In [1]: import numpy as np

In [2]: np.set_printoptions(precision=2, suppress=True, linewidth=100, floatmode="fixed")

In [3]: X = np.abs(np.array([[-2, -2, -2, -2], [0, -1, 1, 1], [-1, 2, 0, 2], [2, 2, -2, -1]])) + np.eye(4)

In [4]: X = X / X.sum(axis=1, keepdims=True)

In [5]: print(X)
[[0.33 0.22 0.22 0.22]
 [0.00 0.50 0.25 0.25]
 [0.17 0.33 0.17 0.33]
 [0.25 0.25 0.25 0.25]]

In [6]: X.reshape(2, -1)
Out[6]: 
array([[0.33, 0.22, 0.22, 0.22, 0.00, 0.50, 0.25, 0.25],
       [0.17, 0.33, 0.17, 0.33, 0.25, 0.25, 0.25, 0.25]])

In [7]: T = X.reshape(4, 2, -1)

In [8]: T.sum(axis=1)
Out[8]: 
array([[0.56, 0.44],
       [0.25, 0.75],
       [0.33, 0.67],
       [0.50, 0.50]])

In [9]: T[:, 0]
Out[9]: 
array([[0.33, 0.22],
       [0.00, 0.50],
       [0.17, 0.33],
       [0.25, 0.25]])

In [10]: U, sigma, VT = np.linalg.svd(X, full_matrices=False)

In [11]: sigma
Out[11]: array([1.02, 0.32, 0.10, 0.03])

In [12]: np.abs(U[:, 0]).round(6).argmax()
Out[12]: np.int64(1)

In [13]: print(np.round(U.T @ X @ VT.T, 2) + 0)
[[1.02 0.00 0.00 0.00]
 [0.00 0.32 0.00 0.00]
 [0.00 0.00 0.10 0.00]
 [0.00 0.00 0.00 0.03]]

In [14]: U.shape, sigma.shape, VT.shape
Out[14]: ((4, 4), (4,), (4, 4))

In [15]: proj = np.triu(np.array([[-2, -1, 2, 0], [-2, 0, 1, -2], [2, 2, 0, -2], [-1, 2, 1, 0]]), 1) + np.eye(4)

In [16]: other = proj @ X @ np.linalg.inv(proj)

In [17]: round(float(np.linalg.det(other)), 2)
Out[17]: -0.0

In [18]: np.trace(other), np.trace(X)
Out[18]: (np.float64(1.25), np.float64(1.25))

In [19]: np.linalg.matrix_rank(other)
Out[19]: np.int64(4)

In [20]: round(np.linalg.det(2 * X), 2), np.round(np.linalg.det(X), 2)
Out[20]: (np.float64(-0.02), np.float64(-0.0))

In [21]: np.einsum("ii->", X)
Out[21]: np.float64(1.25)

In [22]: round(float(np.einsum("ij,ji->", X, X)), 2)
Out[22]: 1.09

In [23]: print(round(np.linalg.det(X.T), 2))
-0.0

In [24]: F = np.load("m.npy")

In [25]: F
Out[25]: 
array([[ 0.70, -1.38,  0.10],
       [ 1.10, -2.12, -0.80],
       [-0.10,  0.07,  0.50],
       [-0.80,  1.63, -1.00],
       [-1.10,  2.29,  1.10],
       [ 1.60, -3.11, -0.60],
       [-0.50,  0.91,  0.90],
       [-0.20,  0.51, -0.40],
       [ 0.00, -0.16,  0.10],
       [-0.40,  0.86, -1.40],
       [ 0.80, -1.71, -1.60],
       [ 0.50, -1.17,  0.90],
       [-0.80,  1.50, -0.80],
       [ 1.00, -2.12, -1.20],
       [-0.70,  1.43,  0.00],
       [-1.00,  2.08,  0.10],
       [ 0.40, -0.94, -1.40],
       [-0.80,  1.46, -0.10],
       [ 0.00,  0.19,  0.20],
       [ 0.00, -0.07,  0.30],
       [ 1.40, -2.77, -0.60],
       [ 1.50, -3.05,  1.40],
       [ 1.00, -2.07,  0.60]])

In [26]: dist = np.linalg.norm(F[:, None] - F[None], axis=-1)

In [27]: np.linalg.matrix_rank(dist ** 2)
Out[27]: np.int64(5)

In [28]: (dist + 1e9 * np.eye(23)).round(6).argmin(axis=1)
Out[28]: array([11, 13, 19, 12, 15, 20,  2, 18, 19,  3, 13,  0,  3,  1, 17, 17, 10, 14, 19,  8,  5, 22,  0])

In [29]: dist[:5, :5]
Out[29]: 
array([[0.00, 1.23, 1.70, 3.54, 4.21],
       [1.23, 0.00, 2.82, 4.21, 5.28],
       [1.70, 2.82, 0.00, 2.27, 2.51],
       [3.54, 4.21, 2.27, 0.00, 2.22],
       [4.21, 5.28, 2.51, 2.22, 0.00]])

In [30]: dist.shape
Out[30]: (23, 23)

In [31]: np.unravel_index(dist.round(6).argmax(), dist.shape)
Out[31]: (np.int64(4), np.int64(5))

In [32]: print(np.flatnonzero(dist[13] < dist.mean() / 2))
[ 1 10 13 20]

In [33]: data = np.load("test0.npy")

In [34]: data
Out[34]: 
array([[1, 0],
       [0, 1]])

In [35]: round(float(np.abs(np.linalg.eigvals(data)).max()), 2)
Out[35]: 1.0

In [36]: np.trace(data)
Out[36]: np.int64(2)

In [37]: np.allclose(data @ data.T, data.T @ data)
Out[37]: True

In [38]: np.sort(np.abs(np.linalg.eigvals(data)))
Out[38]: array([1.00, 1.00])

In [39]: round(np.linalg.det(data), 2)
Out[39]: np.float64(1.0)

In [40]: np.allclose(data, data.T)
Out[40]: True

In [41]: x0 = np.array([-8, 4])

In [42]: data @ x0
Out[42]: array([-8,  4])

In [43]: (data * x0).sum(axis=1)
Out[43]: array([-8,  4])

In [44]: (data @ x0).argmax()
Out[44]: np.int64(1)

In [45]: print(data @ np.ones(2))
[1.00 1.00]

In [46]: Q, vecs = np.linalg.qr(data[:, :1])[0], np.linalg.qr(data[:, 1:])[0]

In [47]: sigma = np.linalg.svd(Q.T @ vecs, compute_uv=False)

In [48]: print(round(np.linalg.norm(Q @ Q.T - vecs @ vecs.T, 2), 2))
1.0

In [49]: sigma
Out[49]: array([0.00])

In [50]: rng = np.random.default_rng(694567)

In [51]: z = rng.permutation(2)

In [52]: z
Out[52]: array([0, 1])

In [53]: other = data[z][:, z]

In [54]: round(np.linalg.det(other), 2), round(np.linalg.det(data[z]), 2)
Out[54]: (np.float64(1.0), np.float64(1.0))

In [55]: np.diag(other)
Out[55]: array([1, 1])

In [56]: print(np.sort(np.abs(np.linalg.eigvals(other))))
[1.00 1.00]

In [57]: np.allclose(other, data)
Out[57]: True

In [58]: r0 = np.array([4, 0, -6, 4])

In [59]: v = np.array([2, 8, 7])

In [60]: W0 = np.outer(r0, v)

In [61]: print(W0)
[[  8  32  28]
 [  0   0   0]
 [-12 -48 -42]
 [  8  32  28]]

In [62]: np.abs(np.diag(np.linalg.qr(W0)[1])) > 1e-9
Out[62]: array([ True, False, False])

In [63]: np.linalg.lstsq(W0[:-1].T, W0[-1])[2]
Out[63]: np.int32(1)

In [64]: print(W0 @ np.linalg.pinv(W0) @ W0)
[[  8.00  32.00  28.00]
 [  0.00   0.00   0.00]
 [-12.00 -48.00 -42.00]
 [  8.00  32.00  28.00]]

In [65]: np.unique(W0.round(6), axis=0).shape
Out[65]: (3, 3)

In [66]: U, sigma, VT = np.linalg.svd(W0)

In [67]: vecs = VT[:(sigma > 1e-8).sum()]

In [68]: x0 = W0[1] + -3 * W0[2] + rng.integers(2) * np.eye(3)[0]

In [69]: print(x0)
[ 36.00 144.00 126.00]

In [70]: np.allclose(vecs.T @ vecs @ x0, x0)
Out[70]: True

In [71]: print(vecs.T @ vecs)
[[0.03 0.14 0.12]
 [0.14 0.55 0.48]
 [0.12 0.48 0.42]]

In [72]: np.linalg.matrix_rank(np.vstack([W0, x0]))
Out[72]: np.int64(1)

In [73]: W = np.array([[2, -1, 0, -2, 2, -1], [-1, 1, -1, -2, 1, -1], [-1, 1, 1, 1, 1, 1]])

In [74]: b = np.array([0, 3, 5, -4, 8, 1])

In [75]: act = np.maximum(W0 @ W + b, 0)

In [76]: print((act > 0).astype(int))
[[0 1 1 0 1 0]
 [0 1 1 0 1 1]
 [1 0 1 1 0 1]
 [0 1 1 0 1 0]]

In [77]: np.linalg.matrix_rank(act)
Out[77]: np.int64(3)

In [78]: print((act > 0).mean(axis=0))
[0.25 0.75 1.00 0.25 0.75 0.50]

In [79]: Z = np.array([[-2, 1], [0, -1], [2, -2], [-2, 2], [2, 2], [-1, 1]])

In [80]: print(W @ Z)
[[ 5  2]
 [ 7 -3]
 [ 3  1]]
